$ python -q
>>> import numpy as np
>>> np.set_printoptions(precision=2, suppress=True, linewidth=100, floatmode="fixed")
>>> def rnd(a):
...     return np.round(a, 2) + 0
... 
>>> J = np.load("a.npy")
>>> print(rnd(J))
[[  1.71   7.13   3.89  -1.30  28.00   0.25  -6.92  14.20   7.03  18.58 -17.74   2.77  -0.21]
 [  2.66   5.60   4.26  -0.24  19.59   0.51  -3.07   7.91   4.33  13.77 -10.39   1.82  -2.53]
 [  2.78   5.30   4.29  -0.07  18.16   0.57  -2.45   6.89   3.87  12.91  -9.18   1.68  -2.85]
 [  3.06   3.74   4.19   0.72  11.60   0.87   0.15   2.52   1.80   8.77  -3.90   1.15  -3.88]
 [  3.02   3.17   4.05   0.94   9.58   0.97   0.82   1.32   1.17   7.40  -2.41   1.03  -3.99]
 [  1.18   0.20   1.67   1.02   1.35   0.94   1.47  -1.17  -0.64   0.97   1.28   0.64  -1.68]
 [  0.99   0.11   1.43   0.91   1.08   0.85   1.29  -1.04  -0.59   0.74   1.16   0.58  -1.40]
 [ -0.71   0.96  -1.66  -1.70  -1.10  -1.86  -1.70   1.16   1.33   0.20  -1.73  -1.56   0.74]
 [ -0.75   1.93  -2.41  -2.80  -1.92  -3.19  -2.40   1.38   2.16   0.65  -2.40  -2.82   0.48]
 [ -0.24   4.12  -3.37  -4.80  -3.93  -5.83  -3.06   0.83   3.59   1.70  -2.76  -5.51  -1.05]
 [  0.74   6.46  -3.92  -6.61  -6.39  -8.42  -3.07  -0.59   4.76   2.77  -2.22  -8.35  -3.39]
 [  2.24   9.28  -4.23  -8.57  -9.73 -11.41  -2.51  -3.00   5.90   3.94  -0.79 -11.78  -6.77]
 [  9.78  20.14  -3.71 -14.97 -25.29 -22.36   2.75 -16.41   8.69   7.58   9.20 -25.31 -22.88]
 [ 10.16  20.62  -3.65 -15.24 -26.07 -22.84   3.06 -17.12   8.78   7.72   9.77 -25.93 -23.68]
 [ 13.61  24.88  -2.99 -17.46 -33.09 -27.02   6.02 -23.61   9.43   8.83  15.03 -31.37 -30.90]]
>>> T = np.stack([J, 3 * J, J[::-1]])
>>> np.linalg.matrix_rank(T.reshape(3, -1))
np.int64(2)
>>> T.shape
(3, 15, 13)
>>> (T @ J.T).shape
(3, 15, 15)
>>> rnd(np.einsum("bij,cij->bc", T, T))
array([[ 18304.36,  54913.09,  -4458.35],
       [ 54913.09, 164739.27, -13375.05],
       [ -4458.35, -13375.05,  18304.36]])
>>> F = np.load("case12.npy")
>>> print(F)
[[0 0 0 0 1 0]
 [0 0 0 1 0 0]
 [0 2 0 0 0 0]
 [2 0 0 0 0 0]
 [0 0 0 0 0 1]
 [0 0 0 0 0 0]]
>>> np.linalg.matrix_rank(F, rtol=0.1)
np.int64(5)
>>> print([round(float(x), 2) for x in np.linalg.svd(F, compute_uv=False)[:3]])
[2.0, 2.0, 1.0]
>>> np.linalg.cond(F) > 100
np.True_
>>> E = np.loadtxt("block16.csv", delimiter=",")
>>> print(rnd(E))
[[0.06 0.17 0.06 0.00 0.11 0.06 0.00 0.17 0.06 0.06 0.11 0.06 0.06 0.06]
 [0.00 0.12 0.12 0.12 0.00 0.06 0.00 0.12 0.00 0.06 0.06 0.18 0.06 0.12]
 [0.07 0.11 0.11 0.04 0.00 0.11 0.07 0.11 0.11 0.07 0.07 0.04 0.04 0.07]
 [0.08 0.12 0.00 0.08 0.08 0.04 0.00 0.12 0.00 0.08 0.12 0.12 0.12 0.08]
 [0.11 0.11 0.04 0.04 0.11 0.07 0.07 0.00 0.07 0.11 0.11 0.04 0.04 0.07]
 [0.10 0.10 0.05 0.15 0.05 0.10 0.00 0.00 0.10 0.00 0.10 0.10 0.05 0.10]
 [0.11 0.17 0.00 0.06 0.11 0.06 0.06 0.17 0.11 0.06 0.06 0.06 0.00 0.00]
 [0.00 0.12 0.00 0.06 0.00 0.06 0.18 0.12 0.12 0.00 0.18 0.12 0.06 0.00]
 [0.00 0.07 0.11 0.11 0.04 0.11 0.11 0.07 0.07 0.04 0.00 0.04 0.11 0.11]
 [0.11 0.00 0.00 0.16 0.00 0.11 0.16 0.00 0.00 0.21 0.11 0.00 0.16 0.00]
 [0.00 0.14 0.07 0.21 0.14 0.07 0.00 0.21 0.00 0.00 0.07 0.00 0.00 0.07]
 [0.04 0.00 0.09 0.13 0.13 0.04 0.00 0.04 0.04 0.09 0.04 0.09 0.13 0.13]
 [0.08 0.04 0.00 0.12 0.00 0.04 0.12 0.12 0.08 0.08 0.04 0.04 0.17 0.04]
 [0.10 0.14 0.05 0.10 0.00 0.10 0.00 0.14 0.00 0.14 0.05 0.05 0.05 0.10]]
>>> # a transition matrix
>>> x0 = np.array([1, 3, 3, -1, -2, 3, -3, 1, -3, 3, -1, -3, 1, 2])
>>> target = E @ x0
>>> rnd(target)
array([ 0.72,  0.76,  0.79,  0.46,  0.37,  0.15,  0.11, -0.76,  0.56,  0.47,  0.64,  0.30,  0.04,
        1.48])
>>> rnd(np.linalg.solve(E, target))
array([ 1.00,  3.00,  3.00, -1.00, -2.00,  3.00, -3.00,  1.00, -3.00,  3.00, -1.00, -3.00,  1.00,
        2.00])
>>> rnd(np.linalg.norm(E, 1)), rnd(np.linalg.norm(E, np.inf))
(np.float64(1.4), np.float64(1.0))
>>> rnd(E[11] @ E[13])
np.float64(0.07)
>>> np.linalg.norm(E, axis=1).argmax()
np.int64(10)
